% python3 -q
>>> import numpy as np
>>> np.set_printoptions(suppress=True, linewidth=160)
>>> X = np.array([[-3, 6, 1, 0, 3, 3, 0],
...     [-24, 2, 8, 6, 7, 8, 4],
...     [-9, 9, 3, 4, 4, 7, 6],
...     [-18, 4, 6, 1, 1, 4, 9],
...     [-3, 9, 1, 5, 5, 3, 3],
...     [-3, 1, 1, 7, 6, 8, 2]])
>>> rng = np.random.default_rng(630)
>>> M2 = X + rng.integers(-2, 3, (6, 5)) @ rng.integers(-2, 3, (5, 7))
>>> M2
array([[ -1,   9,   0,   0,   0,   5,   4],
       [-21,   0,   8,  -1,   8,   6,  10],
       [ -7,   8,   2,   4,   3,   7,   4],
       [-21,   5,   9,   2,   4,   1,   8],
       [-11,  11,   8,   7,  14,  -2,   1],
       [ -2,   1,   2,   3,   6,   5,   7]])
>>> np.linalg.matrix_rank(M2 - X, tol=1e-8)
np.int64(5)
>>> m1 = np.load("block6.npy")
>>> m1
array([[-5, -6, -1, -9],
       [ 2, -4, -7,  7],
       [-5,  5,  7,  3],
       [-5, -9,  4,  7]])
>>> m1[0] @ m1[2]
np.int64(-39)
>>> np.round(np.linalg.norm(m1, 2), 3)
np.float64(14.186)
>>> round(float(np.linalg.norm(m1) ** 2 / np.linalg.norm(m1, 2) ** 2), 3)
2.683
>>> np.round(np.linalg.norm(m1, axis=1), 3)
array([11.958, 10.863, 10.392, 13.077])
>>> np.round(np.linalg.norm(m1, 1), 3), round(np.linalg.norm(m1, np.inf), 3)
(np.float64(26.0), np.float64(25.0))
>>> np.round(np.linalg.norm(m1, axis=0), 3)
array([ 8.888, 12.57 , 10.724, 13.711])
>>> round(float(np.linalg.norm(m1[0] - m1[2])), 3)
18.138
>>> np.round(np.linalg.norm(m1, "nuc"), 3)
np.float64(42.865)
>>> U, sigma, Vt = np.linalg.svd(m1, full_matrices=False)
>>> round(float(np.sqrt((sigma ** 2).sum())), 3), round(float(np.linalg.norm(m1)), 3)
(23.238, 23.238)
>>> np.round(np.cumsum(sigma ** 2) / np.sum(sigma ** 2), 3)
array([0.373, 0.682, 0.983, 1.   ])
>>> U.shape, sigma.shape, Vt.shape
((4, 4), (4,), (4, 4))
>>> W0 = np.array([[0.0, -0.3, 0.7],
...     [-1.1, -0.1, 0.2],
...     [0.0, 0.3, 1.2],
...     [1.6, -1.4, -0.4],
...     [-0.1, 2.1, 1.8],
...     [-1.3, -0.3, -1.9],
...     [0.4, -2.0, -0.6]])
>>> W0[5] = W0[6] + 0.3 * rng.normal(size=3)
>>> W0.round(3)
array([[ 0.   , -0.3  ,  0.7  ],
       [-1.1  , -0.1  ,  0.2  ],
       [ 0.   ,  0.3  ,  1.2  ],
       [ 1.6  , -1.4  , -0.4  ],
       [-0.1  ,  2.1  ,  1.8  ],
       [ 0.364, -1.556, -0.435],
       [ 0.4  , -2.   , -0.6  ]])
>>> vec = np.array([5, 0, -7])
>>> np.round(W0 * vec, 3)
array([[  0.   ,  -0.   ,  -4.9  ],
       [ -5.5  ,  -0.   ,  -1.4  ],
       [  0.   ,   0.   ,  -8.4  ],
       [  8.   ,  -0.   ,   2.8  ],
       [ -0.5  ,   0.   , -12.6  ],
       [  1.818,  -0.   ,   3.048],
       [  2.   ,  -0.   ,   4.2  ]])
>>> np.sign((W0 @ vec).round(6))
array([-1., -1., -1.,  1., -1.,  1.,  1.])
